$ python3 -q
>>> import numpy as np
>>> import numpy.linalg as la
>>> np.set_printoptions(suppress=True, linewidth=120)
>>> rnd = lambda a: np.round(a, 3) + 0
>>> X = np.load("test14.npy")
>>> X
array([[3, 2, 3],
       [0, 5, 1],
       [0, 0, 3]])
>>> ang = np.radians(30)
>>> Rm = np.eye(3)
>>> Rm[0, 0] = Rm[2, 2] = np.cos(ang)
>>> Rm[0, 2], Rm[2, 0] = -np.sin(ang), np.sin(ang)
>>> rnd(Rm)
array([[ 0.866,  0.   , -0.5  ],
       [ 0.   ,  1.   ,  0.   ],
       [ 0.5  ,  0.   ,  0.866]])
>>> M2 = X @ Rm.T
>>> rnd(la.svd(X, compute_uv=False)), rnd(la.svd(M2, compute_uv=False))
(array([6.276, 3.73 , 1.922]), array([6.276, 3.73 , 1.922]))
>>> rnd(np.abs(M2 - X).max(axis=0))
array([1.902, 0.   , 1.098])
>>> np.allclose(X @ X.T, M2 @ M2.T)
True
>>> Uu, s, vt = la.svd(X, full_matrices=False)
>>> rnd(Uu.T @ Uu)
array([[1., 0., 0.],
       [0., 1., 0.],
       [0., 0., 1.]])
>>> rnd(np.cumsum(s ** 2) / np.sum(s ** 2))
array([0.691, 0.935, 1.   ])
>>> rnd(np.sqrt((s ** 2).sum())), rnd(la.norm(X))
(np.float64(7.55), np.float64(7.55))
>>> rnd(s)
array([6.276, 3.73 , 1.922])
>>> rnd(Uu.T @ X @ vt.T)
array([[6.276, 0.   , 0.   ],
       [0.   , 3.73 , 0.   ],
       [0.   , 0.   , 1.922]])
>>> J = np.load("mat.npy")
>>> J
array([[1, 0, 0, 0],
       [0, 0, 0, 1],
       [0, 1, 0, 0],
       [0, 0, 1, 0]])
>>> rnd(la.svd(J, compute_uv=False))
array([1., 1., 1., 1.])
>>> rnd(la.pinv(J))
array([[1., 0., 0., 0.],
       [0., 0., 1., 0.],
       [0., 0., 0., 1.],
       [0., 1., 0., 0.]])
>>> J.T @ J
array([[1, 0, 0, 0],
       [0, 1, 0, 0],
       [0, 0, 1, 0],
       [0, 0, 0, 1]])
>>> la.matrix_power(J, 2)
array([[1, 0, 0, 0],
       [0, 0, 1, 0],
       [0, 0, 0, 1],
       [0, 1, 0, 0]])
>>> p = np.eye(4)[3]
>>> for _ in range(6):
...     p = p @ J
...     print(p.round(3))
... 
[0. 0. 1. 0.]
[0. 1. 0. 0.]
[0. 0. 0. 1.]
[0. 0. 1. 0.]
[0. 1. 0. 0.]
[0. 0. 0. 1.]
>>> rnd(la.det(J))
np.float64(1.0)
>>> (la.matrix_power((J != 0) + (J.T != 0) + np.eye(4), 4) > 0).astype(int)
array([[1, 0, 0, 0],
       [0, 1, 1, 1],
       [0, 1, 1, 1],
       [0, 1, 1, 1]])
>>> (J != 0).astype(int)
array([[1, 0, 0, 0],
       [0, 0, 0, 1],
       [0, 1, 0, 0],
       [0, 0, 1, 0]])
>>> rnd(np.sort(la.eigvals(J).real))
array([-0.5, -0.5,  1. ,  1. ])
>>> q, Rm = la.qr(J)
>>> q.T @ q
array([[1., 0., 0., 0.],
       [0., 1., 0., 0.],
       [0., 0., 1., 0.],
       [0., 0., 0., 1.]])
>>> rnd(la.det(J))
np.float64(1.0)
>>> la.determinant(J)
Traceback (most recent call last):
  File "<python-input-36>", line 1, in <module>
    la.determinant(J)
    ^^^^^^^^^^^^^^
AttributeError: module 'numpy.linalg' has no attribute 'determinant'
>>> np.trace(J)
np.int64(1)
>>> np.allclose(J, J.T)
False
>>> rnd(np.abs(la.eigvals(J)).max())
np.float64(1.0)
>>> rng = np.random.default_rng(125379)
>>> idx = rng.integers(0, 2, 3)
>>> m1 = np.triu((idx[:, None] == idx) & (rng.random((3, 3)) < 0.8), 1).astype(int)
>>> m1 += m1.T
>>> m1
array([[0, 1, 1],
       [1, 0, 0],
       [1, 0, 0]])
>>> m1 @ m1
array([[2, 0, 0],
       [0, 1, 1],
       [0, 1, 1]])
>>> L = np.diag(m1.sum(axis=1)) - m1
>>> L
array([[ 2, -1, -1],
       [-1,  1,  0],
       [-1,  0,  1]])
>>> la.matrix_rank(L)
np.int64(2)
>>> L @ np.ones(3)
array([0., 0., 0.])
>>> la.cond(L) > 100
np.True_
>>> M2 = np.array([[5, -7, -8], [3, -2, -2]])
>>> cent = np.kron(M2, m1)
>>> la.matrix_rank(cent)
np.int64(4)
>>> rnd(la.norm(cent, 2)), rnd(la.norm(M2, 2) * la.norm(m1, 2))
(np.float64(17.487), np.float64(17.487))
>>> cent
array([[ 0,  5,  5,  0, -7, -7,  0, -8, -8],
       [ 5,  0,  0, -7,  0,  0, -8,  0,  0],
       [ 5,  0,  0, -7,  0,  0, -8,  0,  0],
       [ 0,  3,  3,  0, -2, -2,  0, -2, -2],
       [ 3,  0,  0, -2,  0,  0, -2,  0,  0],
       [ 3,  0,  0, -2,  0,  0, -2,  0,  0]])
